>>> import numpy as np
>>> import numpy.linalg as la
>>> np.set_printoptions(suppress=True, linewidth=100)
>>> def rd(a):
...     return np.round(a, 3) + 0
... 
>>> M = np.load("dump.npy")
>>> M
array([[ -2,  -2,  -2,  -2,  -2],
       [ -2,  -4,  -4,  -4,  -4],
       [ -2,  -4,  -6,  -6,  -6],
       [ -2,  -4,  -6,  -8,  -8],
       [ -2,  -4,  -6,  -8, -10]])
>>> # symmetric
>>> np.allclose(M @ M.T, M.T @ M)
True
>>> rd(np.abs(la.eigvals(M)).max())
np.float64(24.687)
>>> print(rd(np.sort(np.abs(la.eigvals(M)))))
[ 0.543  0.707  1.166  2.897 24.687]
>>> m1 = np.loadtxt("case18.csv", delimiter=",")
>>> m1
array([[-1.4  ,  0.5  ,  0.   ,  0.5  ,  1.3  ,  1.1  ],
       [ 0.6  ,  1.3  , -0.4  ,  0.4  , -0.2  , -1.2  ],
       [ 1.3  ,  2.4  ,  0.9  , -0.2  ,  0.1  ,  0.2  ],
       [ 0.615,  1.325, -0.366,  0.443, -0.138, -1.186],
       [ 0.6  , -1.1  ,  0.2  ,  1.5  , -0.9  , -0.1  ],
       [-1.1  , -0.9  ,  0.3  ,  0.2  , -0.4  , -0.2  ]])
>>> rd(la.norm(m1, 2) / la.norm(m1))
np.float64(0.718)
>>> np.argsort(-la.norm(m1, axis=0).round(6), kind="stable")[:3]
array([1, 0, 5])
>>> la.cond(m1) > 100
np.True_
>>> rd(np.abs(la.svd(m1)[2][-1]))
array([0.196, 0.275, 0.481, 0.032, 0.677, 0.442])
>>> X = np.load("test8.npy")
>>> X
array([[  2.314,   0.153,  -0.032,   4.373,   0.951,   9.716,   3.304,  -5.257,   0.675],
       [  1.964,   1.529,   4.214,  -0.24 ,  -0.75 ,   7.126,  -1.421,  -4.706,   1.14 ],
       [ -6.475,  -0.389,  -3.646,  -6.095,  -3.046, -17.659,  -0.304,  10.556,  -1.347],
       [ -2.919,   2.898,  -1.671,  -3.049,  -2.073,  -4.871,  -3.07 ,   1.082,   1.184],
       [ -4.773,  -1.175,  -3.387,  -3.4  ,  -1.795, -14.294,   2.021,   9.484,  -1.918],
       [ -1.057,   0.348,  -0.632,  -0.956,  -0.61 ,  -1.921,  -0.446,   0.886,   0.174],
       [ -5.366,   0.312,  -5.312,  -3.189,  -2.497, -12.231,   1.211,   6.786,  -0.439],
       [ -0.01 ,  -0.072,  -0.74 ,  -0.48 ,   0.767,   0.185,  -3.146,  -1.22 ,   0.845],
       [ -4.716,  -0.721,  -4.165,  -3.227,  -1.76 , -11.78 ,   1.501,   7.266,  -1.166],
       [ -0.202,   2.902,   0.543,  -3.933,   0.182,  -0.009,  -9.498,  -3.654,   2.335],
       [  0.505,  -0.325,   1.011,   1.729,   0.681,   2.627,   1.944,  -0.478,  -0.315],
       [  3.994,  -0.475,   1.224,   6.162,   1.812,  11.817,   4.001,  -5.827,   0.559],
       [  4.259,   1.306,   1.735,   2.252,   1.732,  12.727,  -2.906,  -9.567,   1.792]])
>>> Y = np.c_[X[:, :6] @ np.array([[-3, -5, -3, -3, 2, -2],
...     [4, -4, 1, -4, 4, -5],
...     [1, 3, -5, -2, -2, 3],
...     [-2, -3, 3, -3, -1, -2],
...     [-1, 5, -5, -2, 5, -4],
...     [-2, -1, 0, 3, -1, 3]]), np.array([0, 1, 1, 0, 1, 1, 0, 0, 0, 1, 0, 0, 2])]
>>> rd(Y)
array([[-35.491, -30.358,   1.735,   6.637,  -4.03 ,  11.109,   0.   ],
       [ -8.584, -13.45 , -22.403,   3.162,  -9.02 ,  25.927,   1.   ],
       [ 64.777,  43.707,  34.211,  -0.327,   1.31 , -24.646,   1.   ],
       [ 36.591,   1.643,  21.228,  -0.813,   6.651, -13.888,   0.   ],
       [ 43.415,  33.923,  28.854,  -3.299,   1.247, -23.642,   1.   ],
       [ 10.295,   3.736,   6.861,   1.368,   0.369,  -2.933,   1.   ],
       [ 45.371,  18.959,  45.888,   3.342,   4.075, -27.091,   0.   ],
       [ -1.175,   3.208,  -1.617,   2.259,   5.302,  -3.393,   0.   ],
       [ 38.873,  26.63 ,  33.371,   3.223,   2.221, -21.304,   0.   ],
       [ 20.459,   3.749, -11.916,  -0.68 ,  14.97 ,  -5.366,   1.   ],
       [-11.197,  -2.601,  -5.113,  -0.905,  -3.263,   5.347,   0.   ],
       [-50.428, -35.641,  -9.151,   0.811,  -5.279,  13.938,   0.   ],
       [-37.508, -32.137, -22.05 ,   6.49 ,   3.953,  16.906,   2.   ]])
>>> la.matrix_rank(Y)
np.int64(7)
>>> rd(la.norm(Y - X @ la.lstsq(X, Y)[0], axis=0))
array([0.   , 0.   , 0.   , 0.   , 0.   , 0.   , 2.172])
>>> print(rd(la.norm(la.qr(X)[0].T @ Y, axis=0) ** 2 / ((Y ** 2).sum(axis=0) + 1e-12)))
[1.    1.    1.    1.    1.    1.    0.476]
